$ python -q
>>> import numpy as np
>>> import numpy.linalg as la
>>> np.set_printoptions(suppress=True, linewidth=160)
>>> rnd = lambda a: np.round(a, 1) + 0
>>> data = np.load("layer13.npy")
>>> data
array([[1, 1],
       [1, 1]])
>>> A2 = data / la.norm(data, axis=1, keepdims=True)
>>> gram = A2 @ A2.T
>>> rnd(gram[0])
array([1., 1.])
>>> rnd(gram)
array([[1., 1.],
       [1., 1.]])
>>> (gram - 2 * np.eye(2)).round(6).argmax(axis=1)
array([1, 0])
>>> np.argwhere(np.triu(np.abs(gram) > 0.95, 1))
array([[0, 1]])
>>> rnd(la.norm(A2, axis=1))
array([1., 1.])
>>> rk = la.matrix_rank(data)
>>> rk
np.int64(1)
>>> null = la.svd(data)[2][rk:].T
>>> rnd(null[:, 0] / null[np.abs(null[:, 0]).round(6).argmax(), 0])
array([ 1., -1.])
>>> rnd(data @ null)
array([[0.],
       [0.]])
>>> M = np.loadtxt("x.csv", delimiter=",")
>>> rnd(M)
array([[-0.7,  0.7],
       [ 0.7,  0.7]])
>>> vals, vecs = la.eigh(M)
>>> rnd(vals)
array([-1.,  1.])
>>> rnd(la.svd(M, compute_uv=False))
array([1., 1.])
>>> np.abs(vecs[:, -1]).round(6).argmax()
np.int64(1)
>>> rnd(vals.sum()), rnd(np.trace(M))
(np.float64(0.0), np.float64(0.0))
>>> rnd(vecs.T @ vecs)
array([[1., 0.],
       [0., 1.]])
>>> rnd(M @ M.T)
array([[1., 0.],
       [0., 1.]])
>>> rnd(la.svd(M, compute_uv=False))
array([1., 1.])
>>> rnd(la.pinv(M))
array([[-0.7,  0.7],
       [ 0.7,  0.7]])
>>> vals, vecs = la.eigh(M)
>>> vec = np.array([-3, -4])
>>> rnd(vec @ M @ vec / (vec @ vec)), rnd(vals[0]), vals[-1]
(np.float64(0.9), np.float64(-1.0), np.float64(1.0))
>>> rnd(vecs * np.maximum(vals, 0) @ vecs.T)
array([[0.1, 0.4],
       [0.4, 0.9]])
>>> rnd(la.det(M))
np.float64(-1.0)
>>> rnd(la.matrix_power(M, 2))
array([[1., 0.],
       [0., 1.]])
>>> (M - M.T) / 2
array([[0., 0.],
       [0., 0.]])
>>> assert M == M.T
Traceback (most recent call last):
  File "<python-input-36>", line 1, in <module>
    assert M == M.T
           ^^^^^^^^
ValueError: The truth value of an array with more than one element is ambiguous. Use a.any() or a.all()
>>> rnd(np.sort(np.abs(la.eigvals(M))))
array([1., 1.])
>>> r0 = np.array([2, 1])
>>> A2 = M + np.outer(r0, np.eye(2)[0])
>>> rnd(la.det(A2) / la.det(M)), rnd(1 + la.solve(M, r0)[0])
(np.float64(0.3), np.float64(0.3))
>>> la.matrix_rank(la.inv(A2) - la.inv(M), tol=1e-8)
np.int64(1)
>>> rnd(A2)
array([[1.3, 0.7],
       [1.7, 0.7]])
>>> rng = np.random.default_rng(278702)
>>> feats = np.eye(3, dtype=int)[rng.permutation(3)]
>>> feats
array([[1, 0, 0],
       [0, 0, 1],
       [0, 1, 0]])
>>> # a transition matrix
>>> r0 = np.array([7, -8, 2])
>>> A2 = feats + np.outer(r0, np.eye(3)[0])
>>> rnd(la.det(A2) / la.det(feats)), rnd(1 + la.solve(feats, r0)[0])
(np.float64(8.0), np.float64(8.0))
